$ python3 -q
>>> import numpy as np
>>> np.set_printoptions(precision=2, suppress=True, linewidth=100, legacy="1.25")
>>> W0 = np.load("w.npy")
>>> W0
array([[ 0.56, -0.42, -0.35, -1.75, -2.31,  0.35, -1.82,  0.  ,  0.07],
       [-0.72, -0.45,  2.49,  0.16, -1.92, -2.88,  0.69,  0.08,  1.57],
       [-0.25,  0.3 , -0.05,  0.55,  1.05,  0.35,  0.55,  0.25, -0.3 ],
       [ 0.87,  0.63, -3.27,  1.52,  4.5 ,  2.94,  0.78, -0.95, -1.78],
       [ 0.7 , -0.63, -0.37,  0.32, -0.28, -1.16,  0.17, -1.5 ,  0.73],
       [ 1.14, -0.45, -1.68, -0.27,  0.09,  0.51, -0.69, -1.38, -0.12],
       [-0.19, -0.27,  1.  , -0.85, -1.91, -0.85, -0.62,  0.35,  0.57]])
>>> r = np.linalg.matrix_rank(W0)
>>> r
3
>>> null = np.linalg.svd(W0)[2][r:].T
>>> np.linalg.matrix_rank(W0.T @ W0), np.linalg.matrix_rank(W0 @ W0.T)
(3, 3)
>>> [int(np.linalg.matrix_rank(np.delete(W0, i, axis=0))) for i in range(7)]
[3, 3, 3, 3, 3, 3, 3]
>>> [int(np.linalg.matrix_rank(W0[:, :j + 1])) for j in range(9)]
[1, 2, 3, 3, 3, 3, 3, 3, 3]
>>> np.abs(np.diag(np.linalg.qr(W0)[1])) > 1e-9
array([ True,  True,  True, False, False, False, False])
>>> np.round(W0 @ np.linalg.pinv(W0) @ W0, 2) + 0
array([[ 0.56, -0.42, -0.35, -1.75, -2.31,  0.35, -1.82,  0.  ,  0.07],
       [-0.72, -0.45,  2.49,  0.16, -1.92, -2.88,  0.69,  0.08,  1.57],
       [-0.25,  0.3 , -0.05,  0.55,  1.05,  0.35,  0.55,  0.25, -0.3 ],
       [ 0.87,  0.63, -3.27,  1.52,  4.5 ,  2.94,  0.78, -0.95, -1.78],
       [ 0.7 , -0.63, -0.37,  0.32, -0.28, -1.16,  0.17, -1.5 ,  0.73],
       [ 1.14, -0.45, -1.68, -0.27,  0.09,  0.51, -0.69, -1.38, -0.12],
       [-0.19, -0.27,  1.  , -0.85, -1.91, -0.85, -0.62,  0.35,  0.57]])
>>> np.linalg.lstsq(W0[:-1].T, W0[-1])[2]
3
>>> M2 = W0 / np.linalg.norm(W0, axis=1, keepdims=True)
>>> gram = M2 @ M2.T
>>> np.argwhere(np.triu(np.abs(gram) > 0.95, 1))
array([[3, 6]])
>>> (gram - 2 * np.eye(7)).round(6).argmax(axis=1)
array([6, 6, 3, 2, 5, 3, 1])
>>> x = np.array([2, 2, 1, 0, 0, -1, 0, -1, 1])
>>> h = np.maximum(W0 @ x, 0)
>>> W0.T @ h
array([ -0.75,  -4.54,  10.48,   0.64, -11.72, -17.43,   2.63,  -4.6 ,  10.  ])
>>> h
array([0.  , 4.52, 0.  , 0.  , 3.16, 0.45, 1.15])
>>> W0 * (h > 1e-9)[:, None]
array([[ 0.  , -0.  , -0.  , -0.  , -0.  ,  0.  , -0.  ,  0.  ,  0.  ],
       [-0.72, -0.45,  2.49,  0.16, -1.92, -2.88,  0.69,  0.08,  1.57],
       [-0.  ,  0.  , -0.  ,  0.  ,  0.  ,  0.  ,  0.  ,  0.  , -0.  ],
       [ 0.  ,  0.  , -0.  ,  0.  ,  0.  ,  0.  ,  0.  , -0.  , -0.  ],
       [ 0.7 , -0.63, -0.37,  0.32, -0.28, -1.16,  0.17, -1.5 ,  0.73],
       [ 1.14, -0.45, -1.68, -0.27,  0.09,  0.51, -0.69, -1.38, -0.12],
       [-0.19, -0.27,  1.  , -0.85, -1.91, -0.85, -0.62,  0.35,  0.57]])
>>> r0 = np.array([3, 0, 4])
>>> np.cross(W0[2, :3], W0[4, :3])
array([-0.14, -0.13, -0.05])
>>> M2 = np.array([[5, 2, 4, 5, 3, 4, 2, 6],
...     [2, 1, 5, 6, 4, 6, 4, 6],
...     [8, 9, 5, 1, 4, 9, 4, 0],
...     [1, 4, 8, 6, 5, 4, 3, 8],
...     [1, 8, 3, 2, 5, 4, 8, 8],
...     [8, 7, 9, 6, 6, 9, 5, 2],
...     [7, 6, 7, 9, 0, 9, 2, 7],
...     [3, 1, 7, 2, 4, 9, 5, 6]])
>>> arr = np.triu(M2, 1)
>>> arr
array([[0, 2, 4, 5, 3, 4, 2, 6],
       [0, 0, 5, 6, 4, 6, 4, 6],
       [0, 0, 0, 1, 4, 9, 4, 0],
       [0, 0, 0, 0, 5, 4, 3, 8],
       [0, 0, 0, 0, 0, 4, 8, 8],
       [0, 0, 0, 0, 0, 0, 5, 2],
       [0, 0, 0, 0, 0, 0, 0, 7],
       [0, 0, 0, 0, 0, 0, 0, 0]])
>>> np.unique(arr.round(6), axis=0).shape
(8, 8)
>>> round(float(np.trace(np.linalg.pinv(arr) @ arr)), 2)
7.0
>>> left, sig, VT = np.linalg.svd(arr)
>>> V = VT[:(sig > 1e-8).sum()]
>>> rng = np.random.default_rng(489042)
>>> x = arr[5] + -1 * arr[3] + rng.integers(2) * np.eye(8)[2]
>>> x
array([ 0.,  0.,  0.,  0., -5., -4.,  2., -6.])
>>> np.round(np.linalg.norm(x - V.T @ V @ x), 2)
0.0
>>> np.linalg.matrix_rank(np.vstack([arr, x]))
7
>>> np.diag(V.T @ V)
array([0., 1., 1., 1., 1., 1., 1., 1.])
>>> K = np.array([[-8.0, -4.0, -4.0, 8.0],
...     [3.0, -8.0, 1.0, 6.0],
...     [27.0, 4.0, 13.0, -18.0],
...     [3.0, -4.0, 1.0, 2.0]])
>>> K
array([[ -8.,  -4.,  -4.,   8.],
       [  3.,  -8.,   1.,   6.],
       [ 27.,   4.,  13., -18.],
       [  3.,  -4.,   1.,   2.]])
>>> (K + K.T) / 2
array([[-8. , -0.5, 11.5,  5.5],
       [-0.5, -8. ,  2.5,  1. ],
       [11.5,  2.5, 13. , -8.5],
       [ 5.5,  1. , -8.5,  2. ]])
>>> np.trace(K)
-1.0
>>> K @ K
array([[-32.,  16., -16.,   0.],
       [ -3.,  32.,  -1., -30.],
       [ 93., -16.,  47., -30.],
       [ -3.,  16.,  -1., -14.]])
>>> np.allclose(K @ K.T, K.T @ K)
False
>>> np.linalg.matrix_power(K, 4)
array([[-512.,  256., -256.,    0.],
       [  -3.,  512.,   -1., -510.],
       [1533., -256.,  767., -510.],
       [  -3.,  256.,   -1., -254.]])
>>> K.inv()
Traceback (most recent call last):
  File "<python-input-44>", line 1, in <module>
    K.inv()
    ^^^^^
AttributeError: 'numpy.ndarray' object has no attribute 'inv'
>>> np.linalg.determinant(K)
Traceback (most recent call last):
  File "<python-input-45>", line 1, in <module>
    np.linalg.determinant(K)
    ^^^^^^^^^^^^^^^^^^^^^
AttributeError: module 'numpy.linalg' has no attribute 'determinant'
